% ipython --no-banner

In [1]: import numpy as np

In [2]: import numpy.linalg as la

In [3]: np.set_printoptions(precision=1, suppress=True, linewidth=200, legacy="1.25")

In [4]: J = np.loadtxt("layer8.csv", delimiter=",")

In [5]: J
Out[5]: 
array([[  1.3,  14.1,  14.9, -11.9],
       [-25.5,   0.2,  16.8,  -3.7],
       [ 25.3,  -5.1,  -0.6,  13.4],
       [-16.7, -19. ,  -8.7,  -4. ],
       [  7.2,  -6.1,  30.6,  -0.4],
       [-22.5,  12.5, -21.2,  -4.9],
       [ -8.5,   8.8, -17.3,   4.5],
       [-11.6, -15.4,   3.5,  -0.7],
       [  0.8,  -1.8, -10.2,   6. ],
       [ -4.9,  -0.5,   2.2,  -6.2],
       [ 12. ,  -9.5,   5.6,  -2. ],
       [  8.7,   2. ,   3.7,  15.5],
       [-11.1, -13. , -36. ,  17.8],
       [  6.9, -16. , -10.1,   2.4],
       [ -1.7,   7.8, -12.8, -14.8],
       [ 17.2,  -2.2,   7.4, -10. ],
       [-22.2,  -3.2,   0.7,   4.2],
       [ -3.3, -18.3,  25.4,  -4.7],
       [-13.1,   6.3, -40.4,  -5.7],
       [ 10.7,  16.5,  -0.6,  -0.6],
       [-16.5, -20.8,   5.7,  -4.5],
       [  1.6,  -0.1,  26.9,   1.6],
       [ 28.8,  -3.9, -27. ,  12.4],
       [  9.8,   4.7,  -1.8,   1.1],
       [ -4.6,  15.3,  -7.7,   2.1],
       [-11.3,  -4.5, -31. ,  -8.7],
       [ -4.5,   9.7,  10.6,  -8.1]])

In [6]: x0 = np.array([1, 3, 1, 0])

In [7]: y = J @ x0

In [8]: beta, lr = np.zeros(4), 1 / la.norm(J, 2) ** 2

In [9]: for i in range(10):
   ...:     beta -= lr * J.T @ (J @ beta - y)
   ...:     if i % 2 == 0: print(i, round(la.norm(J @ beta - y), 1))
   ...: 
0 113.5
2 47.6
4 22.1
6 11.9
8 7.5

In [10]: round(la.cond(J), 1)
Out[10]: 2.8

In [11]: basis = J[[25, 24]].astype(float)

In [12]: for _ in range(4):
    ...:     lab = la.norm(J[:, None] - basis, axis=-1).argmin(axis=1)
    ...:     basis = np.array([J[lab == j].mean(axis=0) for j in range(2)])
    ...: 

In [13]: lab
Out[13]: array([1, 1, 1, 0, 1, 0, 0, 1, 1, 1, 1, 1, 0, 1, 0, 1, 0, 1, 0, 1, 1, 1, 1, 1, 0, 0, 1])

In [14]: np.bincount(lab)
Out[14]: array([ 9, 18])

In [15]: basis.round(1) + 0
Out[15]: 
array([[-12.4,   1.2, -19.4,  -1.1],
       [  3.6,  -2.9,   5.7,   0. ]])

In [16]: A = np.load("m.npy")

In [17]: A
Out[17]: 
array([[-0.7,  0. , -0.7],
       [ 0. ,  1. ,  0. ],
       [ 0.7,  0. , -0.7]])

In [18]: x0 = np.array([-2, 0, 1])

In [19]: la.inv(A)
Out[19]: 
array([[-0.7,  0. ,  0.7],
       [ 0. ,  1. ,  0. ],
       [-0.7, -0. , -0.7]])

In [20]: A.T @ (A @ x0)
Out[20]: array([-2.,  0.,  1.])

In [21]: x0 = np.array([1, 0, 2])

In [22]: y = A @ x0

In [23]: beta, lr = np.zeros(3), 1 / la.norm(A, 2) ** 2

In [24]: for i in range(200):
    ...:     beta -= lr * A.T @ (A @ beta - y)
    ...:     if i % 50 == 0: print(i, round(la.norm(A @ beta - y), 1))
    ...: 
0 0.0
50 0.0
100 0.0
150 0.0

In [25]: np.round(la.cond(A), 1)
Out[25]: 1.0

In [26]: np.abs(A).max()
Out[26]: 1.0

In [27]: A.shape
Out[27]: (3, 3)

In [28]: np.diff(A, axis=0)
Out[28]: 
array([[ 0.7,  1. ,  0.7],
       [ 0.7, -1. , -0.7]])

In [29]: np.round(A.mean(axis=0), 1) + 0
Out[29]: array([ 0. ,  0.3, -0.5])

In [30]: np.round(A - A[0], 1) + 0
Out[30]: 
array([[0. , 0. , 0. ],
       [0.7, 1. , 0.7],
       [1.4, 0. , 0. ]])

In [31]: np.count_nonzero(A)
Out[31]: 5

In [32]: la.pinv(A)
Out[32]: 
array([[-0.7,  0. ,  0.7],
       [ 0. ,  1. ,  0. ],
       [-0.7,  0. , -0.7]])

In [33]: np.round(la.matrix_power(A, 4), 1) + 0
Out[33]: 
array([[-1.,  0.,  0.],
       [ 0.,  1.,  0.],
       [ 0.,  0., -1.]])

In [34]: round(np.trace(A), 1)
Out[34]: -0.4

In [35]: np.allclose(A, A.T)
Out[35]: False

In [36]: np.sort(np.abs(la.eigvals(A)))
Out[36]: array([1., 1., 1.])

In [37]: (A - A.T) / 2
Out[37]: 
array([[ 0. ,  0. , -0.7],
       [ 0. ,  0. ,  0. ],
       [ 0.7,  0. ,  0. ]])

In [38]: np.round(A @ A, 1) + 0
Out[38]: 
array([[ 0.,  0.,  1.],
       [ 0.,  1.,  0.],
       [-1.,  0.,  0.]])

In [39]: np.allclose(A @ A.T, A.T @ A)
Out[39]: True

In [40]: K = np.load("data.npy")

In [41]: K
Out[41]: 
array([[ 0.5,  0.3,  0.5],
       [ 0.4,  0. ,  1.2],
       [ 0. , -4.5, -0.6],
       [-0.1,  1.3, -1. ],
       [-1.1,  0.2, -1.1],
       [ 0.3, -0.5, -0.2],
       [ 0.7, -0.9,  0.5],
       [ 1.4,  0.9,  0.4],
       [ 0.1,  0.8, -0.1],
       [-1.5, -1.1,  0. ],
       [ 0.2,  0.4,  1. ],
       [-1.6, -0.6, -0.6],
       [-0.6,  0.4,  1.6],
       [-0.7,  0.2, -0.2],
       [ 0.6, -1.5, -0.3],
       [-0.6,  0.7,  0.6]])

In [42]: O, R = la.qr(A)

In [43]: abs(R[0, 0]), np.round(la.norm(A[:, 0]), 1)
Out[43]: (1.0, 1.0)

In [44]: O @ R
Out[44]: 
array([[-0.7,  0. , -0.7],
       [ 0. ,  1. ,  0. ],
       [ 0.7,  0. , -0.7]])

In [45]: np.trace(O @ O.T)
Out[45]: 3.0

In [46]: np.allclose(R.T @ R, A.T @ A)
Out[46]: True

In [47]: np.round(O.T @ O, 1) + 0
Out[47]: 
array([[1., 0., 0.],
       [0., 1., 0.],
       [0., 0., 1.]])

In [48]: A2 = np.c_[K[:, :1] @ np.array([[0]]), np.array([9, -3, 8, 3, -8, 7, 5, 3, 0, 6, 5, -4, -8, -2, -6, 7])]

In [49]: A2
Out[49]: 
array([[ 0.,  9.],
       [ 0., -3.],
       [ 0.,  8.],
       [ 0.,  3.],
       [ 0., -8.],
       [ 0.,  7.],
       [ 0.,  5.],
       [ 0.,  3.],
       [ 0.,  0.],
       [ 0.,  6.],
       [ 0.,  5.],
       [ 0., -4.],
       [ 0., -8.],
       [ 0., -2.],
       [ 0., -6.],
       [ 0.,  7.]])

In [50]: la.norm(la.qr(K)[0].T @ A2, axis=0) ** 2 / ((A2 ** 2).sum(axis=0) + 1e-12)
Out[50]: array([0. , 0.1])

In [51]: la.matrix_rank(A2)
Out[51]: 1

In [52]: Uu, sv, VT = la.svd(K, full_matrices=False)

In [53]: np.abs(VT[0])
Out[53]: array([0.1, 1. , 0.2])

In [54]: np.round(Uu.T @ K @ VT.T, 1) + 0
Out[54]: 
array([[5.5, 0. , 0. ],
       [0. , 3.5, 0. ],
       [0. , 0. , 2.6]])

In [55]: Xc = K - K.mean(axis=0)

In [56]: Uu, sv, VT = la.svd(Xc, full_matrices=False)

In [57]: round((sv ** 2).sum() ** 2 / (sv ** 4).sum(), 1)
Out[57]: 2.2

In [58]: np.round(Xc.mean(axis=0), 1) + 0
Out[58]: array([0., 0., 0.])

In [59]: np.abs(VT[-1])
Out[59]: array([0.6, 0.1, 0.8])

In [60]: (np.sign(Uu[:, 0]) == np.sign(Uu[0, 0])).astype(int)
Out[60]: array([1, 1, 0, 1, 1, 0, 0, 1, 1, 0, 1, 0, 1, 1, 0, 1])

In [61]: np.abs(Uu[:, 0]).argmax()
Out[61]: 2

In [62]: np.abs(VT[0]).argmax()
Out[62]: 1

In [63]: rng = np.random.default_rng(30910)

In [64]: lab = rng.permutation(3)

In [65]: A2 = K[:, lab] * rng.choice([-1, 1], 3)

In [66]: A2
Out[66]: 
array([[-0.5, -0.5, -0.3],
       [-0.4, -1.2, -0. ],
       [-0. ,  0.6,  4.5],
       [ 0.1,  1. , -1.3],
       [ 1.1,  1.1, -0.2],
       [-0.3,  0.2,  0.5],
       [-0.7, -0.5,  0.9],
       [-1.4, -0.4, -0.9],
       [-0.1,  0.1, -0.8],
       [ 1.5, -0. ,  1.1],
       [-0.2, -1. , -0.4],
       [ 1.6,  0.6,  0.6],
       [ 0.6, -1.6, -0.4],
       [ 0.7,  0.2, -0.2],
       [-0.6,  0.3,  1.5],
       [ 0.6, -0.6, -0.7]])

In [67]: Uu, _, VT = la.svd(K.T @ A2)

In [68]: lab
Out[68]: array([0, 2, 1])

In [69]: basis = np.array([[4, 0, 5, 2], [4, 0, 3, 5], [1, 4, 3, 5]])

In [70]: E = rng.normal(size=(16, 3)) @ basis + np.array([2, -6, 5, -4])

In [71]: E
Out[71]: 
array([[  0.1,  -6.9,   2.8,  -6.8],
       [ -4.7,  -3.5,   2.6, -11.9],
       [  7. ,  -6.8,  10.1,  -1.2],
       [ -4.1,  -7.9,  -1.4, -12.1],
       [  2.9, -10.8,   3.8,  -8.6],
       [  5.5,  -8.3,   8.8,  -5.6],
       [ -6.8, -10.4,  -8.1, -13.1],
       [ -8.2,  -4.9,  -3.7, -13.3],
       [  5.7,  -8.8,   7. ,  -3. ],
       [  2.5, -10.1,   3.6,  -8. ],
       [  1.4,  -5.8,   6.3,  -6.9],
       [ -3.4,  -6. ,  -0.9,  -7.8],
       [  3.9,  -9.8,   5.8,  -7.6],
       [  5.6,   2.2,  12.7,   7.6],
       [  7.4,  -1.1,  10.4,   9.6],
       [  0.5,  -2. ,   7.5,  -4.2]])

In [72]: lab = E[:, 2] > np.median(E[:, 2])

In [73]: f = E[lab].mean(axis=0) - E[~lab].mean(axis=0)

In [74]: lab.astype(int)
Out[74]: array([0, 0, 1, 0, 0, 1, 0, 0, 1, 0, 1, 0, 1, 1, 1, 1])

In [75]: (((E - E.mean(axis=0)) @ f > 0) == lab).mean()
Out[75]: 1.0

In [76]: ((E - E.mean(axis=0)) @ f > 0).astype(int)
Out[76]: array([0, 0, 1, 0, 0, 1, 0, 0, 1, 0, 1, 0, 1, 1, 1, 1])

In [77]: Xc = (E - E.mean(axis=0)) / E.std(axis=0)

In [78]: Xc.std(axis=0)
Out[78]: array([1., 1., 1., 1.])

In [79]: np.argwhere(np.abs(Xc) > 2)
Out[79]: 
array([[ 6,  2],
       [13,  1],
       [13,  3],
       [14,  3]])

In [80]: beta = la.lstsq(np.delete(Xc, 3, axis=1), Xc[:, 3])[0]

In [81]: 1 - np.var(Xc[:, 3] - np.delete(Xc, 3, axis=1) @ beta)
Out[81]: 1.0

In [82]: np.abs(beta).argmax()
Out[82]: 0
